% python3 -q
>>> import numpy as np
>>> np.set_printoptions(precision=3, suppress=True, linewidth=120, sign=" ")
>>> tidy = lambda a: np.round(a, 3) + 0
>>> data = np.load("x.npy")
>>> data
array([[ 1.645,  0.3  ,  0.8  ,  0.3  ,  0.9  , -0.6  , -1.4  ,  0.3  ,  0.6  ],
       [-1.881,  1.3  , -0.9  , -0.3  ,  0.4  , -1.1  ,  1.9  ,  0.   ,  0.9  ],
       [ 4.203,  0.9  ,  2.1  ,  0.1  , -1.   ,  0.   , -0.9  ,  0.1  ,  0.   ],
       [-0.436, -0.7  , -0.2  , -0.7  ,  0.2  , -0.1  , -1.5  ,  0.1  ,  0.4  ],
       [ 3.274,  0.9  ,  1.6  , -0.3  , -1.   ,  0.3  ,  0.3  ,  0.1  ,  0.2  ],
       [ 0.197, -0.2  ,  0.1  ,  0.1  ,  0.8  ,  1.2  ,  0.2  ,  1.8  , -0.4  ],
       [-1.138, -3.   , -0.5  , -2.   , -0.1  ,  0.8  , -0.6  , -0.7  ,  0.4  ],
       [ 2.327, -2.5  ,  1.3  ,  0.4  ,  1.3  , -1.7  ,  2.   ,  0.1  ,  1.2  ],
       [-4.365,  1.5  , -2.2  , -1.4  ,  0.1  ,  0.3  , -0.9  , -0.3  ,  0.6  ],
       [ 0.689, -2.5  ,  0.3  , -1.3  , -1.9  , -0.5  , -0.6  , -0.2  , -0.1  ],
       [-0.796, -1.3  , -0.4  , -1.8  ,  0.2  ,  0.6  ,  0.5  ,  0.3  ,  0.   ],
       [-0.11 ,  1.   ,  0.   , -0.7  , -1.1  ,  0.2  ,  1.2  ,  0.4  , -0.4  ],
       [ 3.192, -0.8  ,  1.6  ,  0.1  ,  1.6  ,  0.9  ,  0.3  , -0.2  , -1.3  ],
       [-3.446,  0.3  , -1.7  , -0.8  ,  0.5  ,  1.3  ,  0.3  , -0.8  ,  0.5  ],
       [ 5.145,  1.2  ,  2.6  ,  0.1  , -0.4  ,  0.   ,  0.5  , -0.4  ,  1.5  ],
       [ 1.892, -0.9  ,  1.   , -0.9  ,  0.3  ,  0.4  , -0.5  , -0.4  ,  0.   ],
       [-0.129, -0.5  , -0.1  ,  0.8  , -0.2  , -1.3  , -2.1  , -0.6  ,  1.4  ],
       [-0.861,  0.3  , -0.5  ,  0.7  ,  0.7  , -1.3  ,  1.7  , -0.9  , -0.1  ],
       [ 2.827, -1.   ,  1.4  , -1.8  ,  0.2  ,  0.9  , -0.4  ,  0.7  ,  0.5  ],
       [-3.918,  0.4  , -2.   , -0.4  ,  0.6  , -0.6  ,  0.7  , -2.2  ,  1.2  ],
       [ 1.826,  0.1  ,  0.9  , -0.5  , -1.4  , -0.4  , -0.4  , -2.4  ,  0.4  ],
       [ 0.781,  2.5  ,  0.4  , -0.6  ,  0.   ,  0.4  ,  0.6  , -1.2  ,  0.1  ],
       [ 0.45 ,  1.   ,  0.2  ,  1.4  , -2.2  ,  1.1  , -0.8  , -2.1  ,  0.7  ],
       [-1.354, -0.1  , -0.7  , -1.1  ,  0.5  , -0.5  , -1.5  ,  0.5  , -0.3  ],
       [-1.935, -0.2  , -0.9  , -0.3  ,  0.7  ,  0.5  , -0.2  , -0.5  ,  1.1  ],
       [ 2.205, -1.4  ,  1.   , -1.3  ,  2.8  , -1.9  , -0.9  , -1.2  , -0.1  ]])
>>> tidy(np.linalg.norm(data, 2) / np.linalg.norm(data))
np.float64(0.715)
>>> [round(float(x), 3) for x in np.linalg.svd(data, compute_uv=False)[:3]]
[13.868, 7.42, 5.99]
>>> tidy(np.abs(np.linalg.svd(data)[2][-1]))
array([ 0.447,  0.011,  0.893,  0.003,  0.   ,  0.019,  0.018,  0.013,  0.029])
>>> np.linalg.cond(data) > 100
np.False_
>>> round(np.log10(np.linalg.cond(data)))
2
>>> M2 = np.array([[-3, -1],
...     [2, 0],
...     [1, -1],
...     [3, -2],
...     [2, 3],
...     [3, -2],
...     [-2, -2],
...     [-3, -2],
...     [2, 2]])
>>> np.linalg.matrix_rank(data @ M2)
np.int64(2)
>>> np.vstack([data, M2.T]).shape
(28, 9)
>>> np.linalg.matrix_rank(np.vstack([data, M2.T]))
np.int64(9)
>>> tidy(np.einsum("ij->j", data))
array([ 10.284,  -3.4  ,   5.2  , -12.2  ,   2.5  ,  -1.1  ,  -2.5  ,  -9.7  ,   9.   ])
>>> z = data[:, 0] > np.median(data[:, 0])
>>> u = data[z].mean(axis=0) - data[~z].mean(axis=0)
>>> np.argsort(-np.abs(u).round(6), kind="stable")
array([ 0,  2,  4,  7,  3,  6,  8,  5,  1])
>>> tidy(u)
array([ 3.894, -0.077,  1.938,  0.277, -0.315, -0.085, -0.146, -0.3  , -0.123])
>>> Xc = data - data.mean(axis=0)
>>> V = np.linalg.svd(Xc)[2][:8]
>>> M2 = Xc - Xc @ V.T @ V
>>> tidy(np.linalg.norm(M2) / np.linalg.norm(Xc))
np.float64(0.009)
>>> tidy(M2.std(axis=0))
array([ 0.014,  0.   ,  0.028,  0.   ,  0.   ,  0.001,  0.001,  0.   ,  0.001])
>>> tidy((Xc @ V.T).std(axis=0))
array([ 2.691,  1.438,  1.165,  1.033,  0.914,  0.714,  0.629,  0.528])
>>> Xc = (data - data.mean(axis=0)) / data.std(axis=0)
>>> tidy(Xc.std(axis=0))
array([ 1.,  1.,  1.,  1.,  1.,  1.,  1.,  1.,  1.])
>>> coef = np.linalg.lstsq(np.delete(Xc, 8, axis=1), Xc[:, 8])[0]
>>> tidy(1 - np.var(Xc[:, 8] - np.delete(Xc, 8, axis=1) @ coef))
np.float64(0.389)
>>> np.abs(coef).argmax()
np.int64(0)
>>> M2 = np.array([[-0.5, -1.6, 1.3],
...     [-0.4, 0.6, 0.0],
...     [-1.0, 2.1, 0.1],
...     [-0.1, 1.7, -0.4],
...     [1.0, 0.2, 0.7],
...     [0.4, -0.3, -0.2]])
>>> C = np.array([[1.4, -0.9, 0.6, -0.3, -1.8],
...     [-0.7, -1.2, 0.6, -1.0, 0.4],
...     [-0.6, -1.8, -1.1, 0.5, -1.6]])
>>> mat = M2 @ C
>>> tidy(mat)
array([[-0.36,  0.03, -2.69,  2.4 , -1.82],
       [-0.98, -0.36,  0.12, -0.48,  0.96],
       [-2.93, -1.8 ,  0.55, -1.75,  2.48],
       [-1.09, -1.23,  1.4 , -1.87,  1.5 ],
       [ 0.84, -2.4 , -0.05, -0.15, -2.84],
       [ 0.89,  0.36,  0.28,  0.08, -0.52]])
>>> # rank 3
>>> t3 = np.stack([mat, 3 * mat, mat[::-1]])
>>> (t3 @ mat.T).shape
(3, 6, 6)
>>> tidy(np.einsum("bij,cij->bc", t3, t3))
array([[  66.277,  198.83 ,   21.252],
       [ 198.83 ,  596.49 ,   63.757],
       [  21.252,   63.757,   66.277]])
>>> t3.shape
(3, 6, 5)
>>> np.linalg.matrix_rank(t3.reshape(3, -1))
np.int64(2)
>>> Uu, sv, vt = np.linalg.svd(mat)
>>> V = vt[:(sv > 1e-8).sum()]
>>> rng = np.random.default_rng(34414)
>>> x0 = mat[3] + 3 * mat[5] + rng.integers(2) * np.eye(5)[2]
>>> tidy(x0)
array([ 1.58, -0.15,  2.24, -1.63, -0.06])
>>> np.linalg.matrix_rank(np.vstack([mat, x0]))
np.int64(3)
>>> tidy(np.linalg.norm(x0 - V.T @ V @ x0))
np.float64(0.0)
>>> J = np.array([[1, -2, 2, -3, 1, 0],
...     [-3, -1, -1, -2, -2, 0],
...     [-2, 0, 0, 0, 1, 2],
...     [2, 1, 2, -1, -3, 2],
...     [0, -3, -1, -2, 2, -2],
...     [-3, 3, -3, -3, -3, -1],
...     [3, -3, 1, 2, 1, -1],
...     [3, 3, 3, 0, 2, 3]])
>>> J
array([[ 1, -2,  2, -3,  1,  0],
       [-3, -1, -1, -2, -2,  0],
       [-2,  0,  0,  0,  1,  2],
       [ 2,  1,  2, -1, -3,  2],
       [ 0, -3, -1, -2,  2, -2],
       [-3,  3, -3, -3, -3, -1],
       [ 3, -3,  1,  2,  1, -1],
       [ 3,  3,  3,  0,  2,  3]])
>>> M2 = np.c_[J[:, :4] @ np.array([[1, 0, 0, 2], [0, 2, -2, 1], [-2, -2, 2, -2], [-1, 2, 2, 2]]), np.array([5, 3, 5, 3, -9, 0, -5, 5])]
>>> M2
array([[  0, -14,   2, -10,   5],
       [  1,  -4,  -4,  -9,   3],
       [ -2,   0,   0,  -4,   5],
       [ -1,  -4,   0,  -1,   3],
       [  4,  -8,   0,  -5,  -9],
       [  6,   6, -18,  -3,   0],
       [ -1,  -4,  12,   5,  -5],
       [ -3,   0,   0,   3,   5]])
>>> np.linalg.matrix_rank(M2)
np.int64(5)
>>> np.linalg.matrix_rank(np.c_[J, M2])
np.int64(7)
